>>> import numpy as np
>>> import numpy.linalg as la
>>> np.set_printoptions(suppress=True, linewidth=160)
>>> def rd(a):
...     return np.round(a, 2) + 0
... 
>>> m1 = np.loadtxt("a.csv", delimiter=",")
>>> print(m1)
[[0. 1. 0. 0.]
 [1. 0. 0. 1.]
 [0. 0. 0. 0.]
 [0. 1. 0. 0.]]
>>> rank = la.matrix_rank(m1)
>>> rank
np.int64(2)
>>> N = la.svd(m1)[2][rank:].T
>>> [int(la.matrix_rank(np.delete(m1, i, axis=0))) for i in range(4)]
[2, 1, 2, 2]
>>> la.matrix_rank(m1.T @ m1), la.matrix_rank(m1 @ m1.T)
(np.int64(2), np.int64(2))
>>> [int(la.matrix_rank(m1[:i])) for i in range(1, len(m1) + 1)]
[1, 2, 2, 2]
>>> print(rd(N @ N.T))
[[ 0.5  0.   0.  -0.5]
 [ 0.   0.   0.   0. ]
 [ 0.   0.   1.   0. ]
 [-0.5  0.   0.   0.5]]
>>> [int(la.matrix_rank(m1[:, :j + 1])) for j in range(4)]
[1, 2, 2, 2]
>>> m1 @ N
array([[0., 0.],
       [0., 0.],
       [0., 0.],
       [0., 0.]])
>>> rng = np.random.default_rng(536)
>>> lab = rng.permutation(4)
>>> print(lab)
[0 2 1 3]
>>> M2 = m1[lab][:, lab]
>>> M2
array([[0., 0., 1., 0.],
       [0., 0., 0., 0.],
       [1., 0., 0., 1.],
       [0., 0., 1., 0.]])
>>> np.diag(M2)
array([0., 0., 0., 0.])
>>> np.trace(M2)
np.float64(0.0)
>>> w, vecs = la.eigh(m1)
>>> rd(la.svd(m1, compute_uv=False))
array([1.41, 1.41, 0.  , 0.  ])
>>> print(rd(w))
[-1.41  0.    0.    1.41]
>>> rd(vecs @ np.diag(w) @ vecs.T)
array([[0., 1., 0., 0.],
       [1., 0., 0., 1.],
       [0., 0., 0., 0.],
       [0., 1., 0., 0.]])
>>> rd(la.eigvalsh(m1 @ m1))
array([0., 0., 2., 2.])
>>> print((w > 1e-8).sum(), (w < -1e-8).sum())
1 1
>>> m1 @ m1
array([[1., 0., 0., 1.],
       [0., 2., 0., 0.],
       [0., 0., 0., 0.],
       [1., 0., 0., 1.]])
>>> rd(np.sort(la.eigvals(m1).real))
array([-1.41,  0.  ,  0.  ,  1.41])
>>> print(np.flatnonzero(la.matrix_power((m1 != 0) + (m1.T != 0) + np.eye(4), 4)[1]))
[0 1 3]
>>> (m1 != 0).astype(int)
array([[0, 1, 0, 0],
       [1, 0, 0, 1],
       [0, 0, 0, 0],
       [0, 1, 0, 0]])
